$ ipython --no-banner

In [1]: import numpy as np

In [2]: import numpy.linalg as la

In [3]: np.set_printoptions(suppress=True, linewidth=160)

In [4]: K = np.load("a.npy")

In [5]: K.round(2)
Out[5]: 
array([[ 0.54, -0.46, -0.28, -0.09, -0.28, -0.09,  0.28, -0.46,  0.09, -0.09, -0.09,  0.09],
       [-0.46,  0.54, -0.28, -0.09, -0.28, -0.09,  0.28, -0.46,  0.09, -0.09, -0.09,  0.09],
       [-0.28, -0.28,  0.83, -0.06, -0.17, -0.06,  0.17, -0.28,  0.06, -0.06, -0.06,  0.06],
       [-0.09, -0.09, -0.06,  0.98, -0.06, -0.02,  0.06, -0.09,  0.02, -0.02, -0.02,  0.02],
       [-0.28, -0.28, -0.17, -0.06,  0.83, -0.06,  0.17, -0.28,  0.06, -0.06, -0.06,  0.06],
       [-0.09, -0.09, -0.06, -0.02, -0.06,  0.98,  0.06, -0.09,  0.02, -0.02, -0.02,  0.02],
       [ 0.28,  0.28,  0.17,  0.06,  0.17,  0.06,  0.83,  0.28, -0.06,  0.06,  0.06, -0.06],
       [-0.46, -0.46, -0.28, -0.09, -0.28, -0.09,  0.28,  0.54,  0.09, -0.09, -0.09,  0.09],
       [ 0.09,  0.09,  0.06,  0.02,  0.06,  0.02, -0.06,  0.09,  0.98,  0.02,  0.02, -0.02],
       [-0.09, -0.09, -0.06, -0.02, -0.06, -0.02,  0.06, -0.09,  0.02,  0.98, -0.02,  0.02],
       [-0.09, -0.09, -0.06, -0.02, -0.06, -0.02,  0.06, -0.09,  0.02, -0.02,  0.98,  0.02],
       [ 0.09,  0.09,  0.06,  0.02,  0.06,  0.02, -0.06,  0.09, -0.02,  0.02,  0.02,  0.98]])

In [6]: np.round(K.T @ K, 2) + 0
Out[6]: 
array([[1., 0., 0., 0., 0., 0., 0., 0., 0., 0., 0., 0.],
       [0., 1., 0., 0., 0., 0., 0., 0., 0., 0., 0., 0.],
       [0., 0., 1., 0., 0., 0., 0., 0., 0., 0., 0., 0.],
       [0., 0., 0., 1., 0., 0., 0., 0., 0., 0., 0., 0.],
       [0., 0., 0., 0., 1., 0., 0., 0., 0., 0., 0., 0.],
       [0., 0., 0., 0., 0., 1., 0., 0., 0., 0., 0., 0.],
       [0., 0., 0., 0., 0., 0., 1., 0., 0., 0., 0., 0.],
       [0., 0., 0., 0., 0., 0., 0., 1., 0., 0., 0., 0.],
       [0., 0., 0., 0., 0., 0., 0., 0., 1., 0., 0., 0.],
       [0., 0., 0., 0., 0., 0., 0., 0., 0., 1., 0., 0.],
       [0., 0., 0., 0., 0., 0., 0., 0., 0., 0., 1., 0.],
       [0., 0., 0., 0., 0., 0., 0., 0., 0., 0., 0., 1.]])

In [7]: np.round(la.norm(K, axis=0), 2)
Out[7]: array([1., 1., 1., 1., 1., 1., 1., 1., 1., 1., 1., 1.])

In [8]: np.round(la.pinv(K), 2)
Out[8]: 
array([[ 0.54, -0.46, -0.28, -0.09, -0.28, -0.09,  0.28, -0.46,  0.09, -0.09, -0.09,  0.09],
       [-0.46,  0.54, -0.28, -0.09, -0.28, -0.09,  0.28, -0.46,  0.09, -0.09, -0.09,  0.09],
       [-0.28, -0.28,  0.83, -0.06, -0.17, -0.06,  0.17, -0.28,  0.06, -0.06, -0.06,  0.06],
       [-0.09, -0.09, -0.06,  0.98, -0.06, -0.02,  0.06, -0.09,  0.02, -0.02, -0.02,  0.02],
       [-0.28, -0.28, -0.17, -0.06,  0.83, -0.06,  0.17, -0.28,  0.06, -0.06, -0.06,  0.06],
       [-0.09, -0.09, -0.06, -0.02, -0.06,  0.98,  0.06, -0.09,  0.02, -0.02, -0.02,  0.02],
       [ 0.28,  0.28,  0.17,  0.06,  0.17,  0.06,  0.83,  0.28, -0.06,  0.06,  0.06, -0.06],
       [-0.46, -0.46, -0.28, -0.09, -0.28, -0.09,  0.28,  0.54,  0.09, -0.09, -0.09,  0.09],
       [ 0.09,  0.09,  0.06,  0.02,  0.06,  0.02, -0.06,  0.09,  0.98,  0.02,  0.02, -0.02],
       [-0.09, -0.09, -0.06, -0.02, -0.06, -0.02,  0.06, -0.09,  0.02,  0.98, -0.02,  0.02],
       [-0.09, -0.09, -0.06, -0.02, -0.06, -0.02,  0.06, -0.09,  0.02, -0.02,  0.98,  0.02],
       [ 0.09,  0.09,  0.06,  0.02,  0.06,  0.02, -0.06,  0.09, -0.02,  0.02,  0.02,  0.98]])
